$ python -q
>>> import numpy as np
>>> from numpy import linalg as LA
>>> np.set_printoptions(precision=1, suppress=True, linewidth=200)
>>> J = np.load("mat.npy")
>>> J
array([[-3. ,  1. , -1.8],
       [ 1.8,  1. , -0.7],
       [-0.2,  1. , -2.5],
       [-0.5,  1. , -0.5],
       [ 0.6,  1. , -1. ],
       [-4.5,  1. ,  0. ],
       [-1.7,  1. , -2. ],
       [ 1.1,  1. ,  0.1],
       [ 2.3,  1. , -2.7],
       [-2.7,  1. ,  1.9],
       [ 0.6,  1. , -1.7],
       [ 0.2,  1. , -2.4],
       [ 1.1,  1. ,  0.1],
       [ 2.2,  1. , -0.5],
       [-0.7,  1. , -2.8],
       [ 0.2,  1. , -4. ],
       [-3. ,  1. ,  3.2],
       [ 4.5,  1. , -0.2],
       [ 0.6,  1. ,  3.6],
       [ 2. ,  1. , -5.1],
       [ 2. ,  1. , -3.9],
       [ 1.4,  1. , -2.4]])
>>> def softmax(z):
...     e = np.exp(z - z.max(axis=-1, keepdims=True))
...     return e / e.sum(axis=-1, keepdims=True)
... 
>>> np.round(softmax(10 * J[3]), 1) + 0
array([0., 1., 0.])
>>> print(softmax(J[3] + -2))
[0.2 0.7 0.2]
>>> att = J @ J.T / np.sqrt(3)
>>> softmax(att)[3] @ J
array([-0.6,  1. , -1.8])
>>> softmax(att).round(6).argmax(axis=1)
array([ 5, 17, 19,  0, 19,  5,  0, 17, 19, 16, 19, 19, 17, 17, 19, 19, 16, 17, 18, 19, 19, 19])
>>> out = np.array([[-2, 1], [-1, -3], [-3, 2]])
>>> np.vstack([J, out.T]).shape
(24, 3)
>>> data = np.array([[2, -4, 1, -5], [-5, 2, -4, 1], [1, -5, 2, -4], [-4, 1, -5, 2]])
>>> print(np.allclose(data, data.T))
False
>>> print(np.round(LA.det(data), 1))
-144.0
>>> np.sort(np.abs(LA.eigvals(data)))
array([ 1.4,  1.4,  6. , 12. ])
>>> out = LA.inv(data)
>>> np.round(LA.cond(data), 1)
np.float64(8.5)
>>> (np.abs(out) > 1e-9).astype(int)
array([[1, 1, 1, 1],
       [1, 1, 1, 1],
       [1, 1, 1, 1],
       [1, 1, 1, 1]])
>>> np.round(data @ out, 1) + 0
array([[1., 0., 0., 0.],
       [0., 1., 0., 0.],
       [0., 0., 1., 0.],
       [0., 0., 0., 1.]])
>>> out
array([[ 0.2, -0.3, -0.3,  0.2],
       [ 0.2,  0.2, -0.3, -0.3],
       [-0.3,  0.2,  0.2, -0.3],
       [-0.3, -0.3,  0.2,  0.2]])
>>> LA.inv(out)
array([[ 2., -4.,  1., -5.],
       [-5.,  2., -4.,  1.],
       [ 1., -5.,  2., -4.],
       [-4.,  1., -5.,  2.]])
>>> np.allclose(out, data.T)
False
>>> round(LA.det(data) * LA.det(out), 1)
np.float64(1.0)
>>> rng = np.random.default_rng(86237)
>>> lab = rng.permutation(4)
>>> lab
array([0, 1, 3, 2])
>>> out = data[lab][:, lab]
>>> print(np.diag(out))
[2 2 2 2]
>>> np.sort(np.abs(LA.eigvals(out)))
array([ 1.4,  1.4,  6. , 12. ])
>>> proj = np.triu(np.array([[3, 0, 0, 1], [0, 3, 1, 1], [0, 0, 1, 1], [1, 3, 0, 0]]), 1) + np.eye(4)
>>> out = proj @ data @ LA.inv(proj)
>>> np.trace(out), np.trace(data)
(np.float64(8.0), np.int64(8))
>>> print(np.round(LA.det(out), 1))
-144.0
>>> np.poly(out)
array([   1.,   -8.,  -58.,  132., -144.])
>>> out
array([[-2., -3., -1.,  3.],
       [-8., -2., -5., 14.],
       [-3., -4.,  1.,  4.],
       [-4.,  1., -6., 11.]])
>>> round(float(LA.det(2 * data)), 1), round(float(LA.det(data)), 1)
(-2304.0, -144.0)
>>> LA.eigvals(data)
array([12.+0.j, -6.+0.j,  1.+1.j,  1.-1.j])
>>> round(float(LA.eigvals(data).sum().real), 1)
8.0
>>> np.einsum("ii->", data)
np.int64(8)
>>> np.einsum("ij,ji->", data, data)
np.int64(180)
>>> print(np.poly(data))
[   1.   -8.  -58.  132. -144.]
>>> np.kron(np.eye(2, dtype=int), data)
array([[ 2, -4,  1, -5,  0,  0,  0,  0],
       [-5,  2, -4,  1,  0,  0,  0,  0],
       [ 1, -5,  2, -4,  0,  0,  0,  0],
       [-4,  1, -5,  2,  0,  0,  0,  0],
       [ 0,  0,  0,  0,  2, -4,  1, -5],
       [ 0,  0,  0,  0, -5,  2, -4,  1],
       [ 0,  0,  0,  0,  1, -5,  2, -4],
       [ 0,  0,  0,  0, -4,  1, -5,  2]])
>>> W0 = np.array([[5, 2, -4], [-3, -4, -3], [0, 0, -4]])
>>> W0
array([[ 5,  2, -4],
       [-3, -4, -3],
       [ 0,  0, -4]])
>>> u = np.array([2, 1])
>>> np.correlate(W0[1], W0[2], "full")
array([12, 16, 12,  0,  0])
>>> np.polyval(u, W0[1])
array([-5, -7, -5])
>>> (W0 + W0.T) / 2
array([[ 5. , -0.5, -2. ],
       [-0.5, -4. , -1.5],
       [-2. , -1.5, -4. ]])
>>> np.sort(np.abs(LA.eigvals(W0)))
array([3.3, 4. , 4.3])
>>> LA.determinant(W0)
Traceback (most recent call last):
  File "<python-input-51>", line 1, in <module>
    LA.determinant(W0)
    ^^^^^^^^^^^^^^
AttributeError: module 'numpy.linalg' has no attribute 'determinant'
>>> out = np.array([[5, -5], [0, -3]])
>>> cent = np.array([[8, 9], [4, 3]])
>>> mat = np.kron(out, cent)
>>> mat
array([[ 40,  45, -40, -45],
       [ 20,  15, -20, -15],
       [  0,   0, -24, -27],
       [  0,   0, -12,  -9]])
>>> proj = np.triu(np.array([[1, -1, 1, -1], [2, 2, 1, 1], [1, -2, 0, -2], [1, 0, 2, 0]]), 1) + np.eye(4)
>>> out = proj @ mat @ LA.inv(proj)
>>> proj @ mat - mat @ proj
array([[-20.,  25., -77., -88.],
       [  0.,  20., -71., -71.],
       [  0.,   0.,  24., -30.],
       [  0.,   0.,   0., -24.]])
>>> F = np.loadtxt("dump.csv", delimiter=",")
>>> F.round(1) + 0
array([[-0.6, -0.8,  0. ],
       [ 0.7, -0.6, -0.4],
       [ 0.3, -0.2,  0.9]])
>>> # orthonormal columns
>>> lab = rng.permutation(3)
>>> out = F[:, lab] * rng.choice([-1, 1], 3)
>>> out.round(1) + 0
array([[ 0.8, -0.6,  0. ],
       [ 0.6,  0.7, -0.4],
       [ 0.2,  0.3,  0.9]])
>>> left, _, Vh = LA.svd(F.T @ out)
>>> print(lab)
[1 0 2]
>>> x0 = np.array([0, -1, 0])
>>> print(np.sort(np.abs(np.degrees(np.angle(LA.eigvals(out))))))
[ 0.  44.5 44.5]
>>> np.round(LA.inv(out), 1) + 0
array([[ 0.8,  0.6,  0.2],
       [-0.6,  0.7,  0.3],
       [ 0. , -0.4,  0.9]])
>>> np.round(out.T @ (out @ x0), 1) + 0
array([ 0., -1.,  0.])
>>> np.abs(LA.eigvals(out))
array([1., 1., 1.])
>>> np.round(LA.pinv(F), 1) + 0
array([[-0.6,  0.7,  0.3],
       [-0.8, -0.6, -0.2],
       [ 0. , -0.4,  0.9]])
>>> cov = F.T @ F
>>> np.allclose(cov, cov.T)
True
>>> cov.round(1) + 0
array([[1., 0., 0.],
       [0., 1., 0.],
       [0., 0., 1.]])
>>> LA.eigvalsh(cov)[::-1]
array([1., 1., 1.])
>>> LA.matrix_rank(cov)
np.int64(3)
>>> LA.svd(F, compute_uv=False) ** 2
array([1., 1., 1.])
>>> out = LA.inv(F)
>>> (np.abs(out) > 1e-9).astype(int)
array([[1, 1, 1],
       [1, 1, 1],
       [1, 1, 1]])
>>> np.round(LA.det(F) * out, 1) + 0
array([[-0.6,  0.7,  0.3],
       [-0.8, -0.6, -0.2],
       [ 0. , -0.4,  0.9]])
>>> print(np.round(LA.slogdet(F)[0], 1))
1.0
>>> np.round(F @ out, 1) + 0
array([[1., 0., 0.],
       [0., 1., 0.],
       [0., 0., 1.]])
>>> print(round(LA.det(F) * LA.det(out), 1))
1.0
>>> round(LA.cond(F), 1)
np.float64(1.0)
>>> out.round(1) + 0
array([[-0.6,  0.7,  0.3],
       [-0.8, -0.6, -0.2],
       [ 0. , -0.4,  0.9]])
>>> feats = np.array([[0, 1], [1, 0]])
>>> # symmetric
>>> lab = rng.permutation(2)
>>> lab
array([1, 0])
>>> out = feats[lab][:, lab]
>>> np.trace(out)
np.int64(0)
>>> np.diag(out)
array([0, 0])
>>> print(out)
[[0 1]
 [1 0]]
>>> w, vecs = LA.eigh(feats)
>>> x0 = np.array([7, -1])
>>> round(x0 @ feats @ x0 / (x0 @ x0), 1), w[0], w[-1]
(np.float64(-0.3), np.float64(-1.0), np.float64(1.0))
>>> (np.sign(vecs[:, -1].round(6)) == np.sign(vecs[0, -1].round(6))).astype(int)
array([1, 1])
>>> x0 @ feats @ x0
np.int64(-14)
>>> print(vecs * np.maximum(w, 0) @ vecs.T)
[[0.5 0.5]
 [0.5 0.5]]
>>> out = np.array([[0, 2, 2], [1, 3, 1], [1, 1, 0], [3, 1, 2]])
>>> cent = np.array([[2, 1, 2, 1], [2, 3, 2, 1], [0, 3, 1, 2]])
>>> A = out @ cent
>>> A
array([[ 4, 12,  6,  6],
       [ 8, 13,  9,  6],
       [ 4,  4,  4,  2],
       [ 8, 12, 10,  8]])
>>> # rank 3
>>> cov = A.T @ A
>>> np.round(LA.svd(A, compute_uv=False) ** 2, 1) + 0
array([990.6,  12.6,   2.8,   0. ])
>>> print(np.round(LA.eigvalsh(cov)[::-1], 1) + 0)
[990.6  12.6   2.8   0. ]
>>> np.trace(cov), (A ** 2).sum()
(np.int64(1006), np.int64(1006))
>>> cov
array([[160, 264, 192, 144],
       [264, 473, 325, 254],
       [192, 325, 233, 178],
       [144, 254, 178, 140]])
>>> (A @ A.T).shape
(4, 4)
>>> u, g = W0[1], W0[0]
>>> u @ g
np.int64(-11)
>>> p = (u @ g) / (u @ u) * u
>>> round((g - p) @ u, 1)
np.float64(0.0)
>>> np.outer(u, g)
array([[-15,  -6,  12],
       [-20,  -8,  16],
       [-15,  -6,  12]])
>>> print(LA.matrix_rank(np.outer(u, g)))
1
>>> out = np.array([[1, 4, 4, 4], [4, 0, 5, 2], [0, 1, 3, 5]])
>>> E = out.T @ out
>>> E
array([[17,  4, 24, 12],
       [ 4, 17, 19, 21],
       [24, 19, 50, 41],
       [12, 21, 41, 45]])
>>> E.reshape(2, -1)
array([[17,  4, 24, 12,  4, 17, 19, 21],
       [24, 19, 50, 41, 12, 21, 41, 45]])
>>> E.ravel(order="F")
array([17,  4, 24, 12,  4, 17, 19, 21, 24, 19, 50, 41, 12, 21, 41, 45])
>>> t3 = E.reshape(4, 2, -1)
>>> np.swapaxes(t3, 1, 2)[2]
array([[24, 50],
       [19, 41]])
>>> t3.sum(axis=1)
array([[41, 16],
       [23, 38],
       [74, 60],
       [53, 66]])
>>> t3[:, 0]
array([[17,  4],
       [ 4, 17],
       [24, 19],
       [12, 21]])
>>> t3.transpose(1, 0, 2)
array([[[17,  4],
        [ 4, 17],
        [24, 19],
        [12, 21]],

       [[24, 12],
        [19, 21],
        [50, 41],
        [41, 45]]])
>>> round(float(LA.norm(E, 2) / LA.norm(E)), 1)
1.0
>>> LA.matrix_rank(E, rtol=0.1)
np.int64(2)
